In [1]: import numpy as np

In [2]: np.set_printoptions(precision=2, suppress=True, linewidth=140, sign=" ")

In [3]: M2 = np.array([[2, 1, 0, 1, 2, 1, 0, 1, 1],
   ...:     [1, 1, 2, 2, 2, 2, 1, 0, 1],
   ...:     [1, 2, 2, 0, 2, 1, 1, 2, 0],
   ...:     [1, 1, 0, 2, 0, 2, 0, 1, 2],
   ...:     [2, 2, 1, 2, 0, 0, 1, 2, 2],
   ...:     [0, 0, 1, 0, 2, 0, 2, 2, 0],
   ...:     [0, 0, 2, 0, 0, 1, 2, 1, 1],
   ...:     [1, 1, 1, 2, 1, 1, 2, 0, 1],
   ...:     [0, 1, 2, 1, 2, 2, 2, 0, 2]])

In [4]: A = np.tril(M2)

In [5]: A
Out[5]: 
array([[ 2,  0,  0,  0,  0,  0,  0,  0,  0],
       [ 1,  1,  0,  0,  0,  0,  0,  0,  0],
       [ 1,  2,  2,  0,  0,  0,  0,  0,  0],
       [ 1,  1,  0,  2,  0,  0,  0,  0,  0],
       [ 2,  2,  1,  2,  0,  0,  0,  0,  0],
       [ 0,  0,  1,  0,  2,  0,  0,  0,  0],
       [ 0,  0,  2,  0,  0,  1,  2,  0,  0],
       [ 1,  1,  1,  2,  1,  1,  2,  0,  0],
       [ 0,  1,  2,  1,  2,  2,  2,  0,  2]])

In [6]: # triangular, det is the product of the diagonal

In [7]: np.linalg.matrix_rank(A, rtol=0.1)
Out[7]: np.int64(7)

In [8]: np.round(np.linalg.norm(A, 2) / np.linalg.norm(A), 2)
Out[8]: np.float64(0.76)

In [9]: np.linalg.cond(A) > 100
Out[9]: np.True_

In [10]: Uu, sig, Vt = np.linalg.svd(A)

In [11]: V = Vt[:(sig > 1e-8).sum()]

In [12]: rng = np.random.default_rng(67)

In [13]: x0 = A[0] + 3 * A[8] + rng.integers(2) * np.eye(9)[4]

In [14]: x0
Out[14]: array([ 2.,  3.,  6.,  3.,  7.,  6.,  6.,  0.,  6.])

In [15]: np.diag(V.T @ V)
Out[15]: array([ 1.  ,  1.  ,  1.  ,  1.  ,  1.  ,  0.33,  0.83,  0.  ,  0.83])

In [16]: np.allclose(V.T @ V @ x0, x0)
Out[16]: True

In [17]: round(float(np.linalg.norm(x0 - V.T @ V @ x0)), 2)
Out[17]: 0.0

In [18]: feats = np.loadtxt("a.csv", delimiter=",")

In [19]: feats
Out[19]: 
array([[ 5.,  1.,  0.,  0.,  0.,  0.,  0.,  0.,  0.,  0.,  0.,  0.,  0.,  0.],
       [ 0.,  5.,  1.,  0.,  0.,  0.,  0.,  0.,  0.,  0.,  0.,  0.,  0.,  0.],
       [ 0.,  0.,  5.,  1.,  0.,  0.,  0.,  0.,  0.,  0.,  0.,  0.,  0.,  0.],
       [ 0.,  0.,  0.,  5.,  1.,  0.,  0.,  0.,  0.,  0.,  0.,  0.,  0.,  0.],
       [ 0.,  0.,  0.,  0.,  5.,  1.,  0.,  0.,  0.,  0.,  0.,  0.,  0.,  0.],
       [ 0.,  0.,  0.,  0.,  0.,  5.,  1.,  0.,  0.,  0.,  0.,  0.,  0.,  0.],
       [ 0.,  0.,  0.,  0.,  0.,  0.,  5.,  1.,  0.,  0.,  0.,  0.,  0.,  0.],
       [ 0.,  0.,  0.,  0.,  0.,  0.,  0.,  5.,  1.,  0.,  0.,  0.,  0.,  0.],
       [ 0.,  0.,  0.,  0.,  0.,  0.,  0.,  0.,  5.,  1.,  0.,  0.,  0.,  0.],
       [ 0.,  0.,  0.,  0.,  0.,  0.,  0.,  0.,  0.,  5.,  1.,  0.,  0.,  0.],
       [ 0.,  0.,  0.,  0.,  0.,  0.,  0.,  0.,  0.,  0.,  5.,  1.,  0.,  0.],
       [ 0.,  0.,  0.,  0.,  0.,  0.,  0.,  0.,  0.,  0.,  0.,  5.,  1.,  0.],
       [ 0.,  0.,  0.,  0.,  0.,  0.,  0.,  0.,  0.,  0.,  0.,  0.,  5.,  1.],
       [ 0.,  0.,  0.,  0.,  0.,  0.,  0.,  0.,  0.,  0.,  0.,  0.,  0.,  5.]])

In [20]: [int(np.linalg.matrix_rank(np.linalg.matrix_power(feats, p))) for p in range(1, 15)]
Out[20]: [14, 14, 14, 14, 14, 14, 14, 14, 14, 14, 14, 14, 14, 14]

In [21]: np.sort(np.linalg.eigvals(feats))
Out[21]: array([ 5.,  5.,  5.,  5.,  5.,  5.,  5.,  5.,  5.,  5.,  5.,  5.,  5.,  5.])
